% ipython --no-banner

In [1]: import numpy as np

In [2]: np.set_printoptions(suppress=True, linewidth=200)

In [3]: tidy = lambda a: np.round(a, 2) + 0

In [4]: F = np.array([[1, -1, -1, 1, -1, 1, 1, -1],
   ...:     [1, 1, 1, 1, 1, 1, 1, 1],
   ...:     [1, -1, 1, -1, -1, 1, -1, 1],
   ...:     [1, -1, -1, 1, 1, -1, -1, 1]])

In [5]: print(F)
[[ 1 -1 -1  1 -1  1  1 -1]
 [ 1  1  1  1  1  1  1  1]
 [ 1 -1  1 -1 -1  1 -1  1]
 [ 1 -1 -1  1  1 -1 -1  1]]

In [6]: t3 = np.stack([F, 4 * F, F[::-1]])

In [7]: print(t3.shape)
(3, 4, 8)

In [8]: data = np.load("arr.npy")

In [9]: print(data)
[[ 0 -2]
 [ 0  0]]

In [10]: print(np.linalg.norm(data, axis=1).argmax())
0

In [11]: print(tidy(np.linalg.norm(data, 2)))
2.0

In [12]: print(tidy(np.linalg.norm(data, axis=1)))
[2. 0.]

In [13]: print(tidy(np.linalg.norm(data) ** 2 / np.linalg.norm(data, 2) ** 2))
1.0

In [14]: print(np.poly(data))
[1. 0. 0.]

In [15]: print(tidy(np.linalg.eigvals(data)))
[0. 0.]

In [16]: print(tidy(np.linalg.det(data.T)))
0.0

In [17]: print(tidy(np.linalg.eigvals(data).sum().real))
0.0

In [18]: print(np.einsum("ij,ji->", data, data))
0

In [19]: W0 = np.load("m.npy")

In [20]: print(W0)
[[2 1 3]
 [2 1 3]]

In [21]: # row 1 repeats row 0

In [22]: rank = np.linalg.matrix_rank(W0)

In [23]: print(rank)
1

In [24]: N = np.linalg.svd(W0)[2][rank:].T

In [25]: print([int(np.linalg.matrix_rank(W0[:, :j + 1])) for j in range(3)])
[1, 1, 1]

In [26]: print(np.linalg.matrix_rank(W0.T @ W0), np.linalg.matrix_rank(W0 @ W0.T))
1 1

In [27]: print(tidy(N @ N.T))
[[ 0.71 -0.14 -0.43]
 [-0.14  0.93 -0.21]
 [-0.43 -0.21  0.36]]

In [28]: print([int(np.linalg.matrix_rank(W0[:i])) for i in range(1, len(W0) + 1)])
[1, 1]

In [29]: def softmax(z):
    ...:     e = np.exp(z - z.max(axis=-1, keepdims=True))
    ...:     return e / e.sum(axis=-1, keepdims=True)
    ...: 

In [30]: print(tidy(softmax(W0[0])))
[0.24 0.09 0.67]

In [31]: print(tidy(softmax(10 * W0[0])))
[0. 0. 1.]

In [32]: scores = W0 @ W0.T / np.sqrt(3)

In [33]: print(softmax(scores)[0] @ W0)
[2. 1. 3.]

In [34]: rng = np.random.default_rng(55)

In [35]: B = W0 + rng.integers(-2, 3, (2, 1)) @ rng.integers(-2, 3, (1, 3))

In [36]: print(B)
[[4 5 1]
 [4 5 1]]

In [37]: print(np.abs(B - W0).sum(axis=1))
[8 8]

In [38]: print(B - W0)
[[ 2  4 -2]
 [ 2  4 -2]]

In [39]: print(np.linalg.matrix_rank(B - W0, tol=1e-8))
1

In [40]: J = np.load("sample18.npy")

In [41]: print(J)
[[  0  -2  -8   0  -1  -4]
 [  6  -8  -2   3  -4  -1]
 [ -8   0  -4  -4   0  -2]
 [  0   7  28   0  -5 -20]
 [-21  28   7  15 -20  -5]
 [ 28   0  14 -20   0 -10]]

In [42]: Q, r_ = np.linalg.qr(J)

In [43]: print(Q.shape, r_.shape)
(6, 6) (6, 6)
